% python3 -q
>>> import numpy as np
>>> np.set_printoptions(precision=2, suppress=True, linewidth=100)
>>> m1 = np.load("block9.npy")
>>> m1
array([[1.  , 0.5 , 0.25, 0.12, 0.06, 0.03, 0.02],
       [0.5 , 1.  , 0.5 , 0.25, 0.12, 0.06, 0.03],
       [0.25, 0.5 , 1.  , 0.5 , 0.25, 0.12, 0.06],
       [0.12, 0.25, 0.5 , 1.  , 0.5 , 0.25, 0.12],
       [0.06, 0.12, 0.25, 0.5 , 1.  , 0.5 , 0.25],
       [0.03, 0.06, 0.12, 0.25, 0.5 , 1.  , 0.5 ],
       [0.02, 0.03, 0.06, 0.12, 0.25, 0.5 , 1.  ]])
>>> Q, evecs = np.linalg.qr(m1[:, :3])[0], np.linalg.qr(m1[:, 3:])[0]
>>> s = np.linalg.svd(Q.T @ evecs, compute_uv=False)
>>> (s > 0.9).sum()
np.int64(0)
>>> s
array([0.82, 0.08, 0.01])
>>> print(round(float(np.linalg.norm(Q @ Q.T - evecs @ evecs.T, 2)), 2))
1.0
>>> u = np.array([2, 0, -1, -1, 2, 3, -3])
>>> B = m1 + np.outer(u, np.eye(7)[0])
>>> np.round(np.linalg.det(B) / np.linalg.det(m1), 2), round(1 + np.linalg.solve(m1, u)[0], 2)
(np.float64(3.69), np.float64(3.69))
>>> B
array([[ 3.  ,  0.5 ,  0.25,  0.12,  0.06,  0.03,  0.02],
       [ 0.5 ,  1.  ,  0.5 ,  0.25,  0.12,  0.06,  0.03],
       [-0.75,  0.5 ,  1.  ,  0.5 ,  0.25,  0.12,  0.06],
       [-0.88,  0.25,  0.5 ,  1.  ,  0.5 ,  0.25,  0.12],
       [ 2.06,  0.12,  0.25,  0.5 ,  1.  ,  0.5 ,  0.25],
       [ 3.03,  0.06,  0.12,  0.25,  0.5 ,  1.  ,  0.5 ],
       [-2.98,  0.03,  0.06,  0.12,  0.25,  0.5 ,  1.  ]])
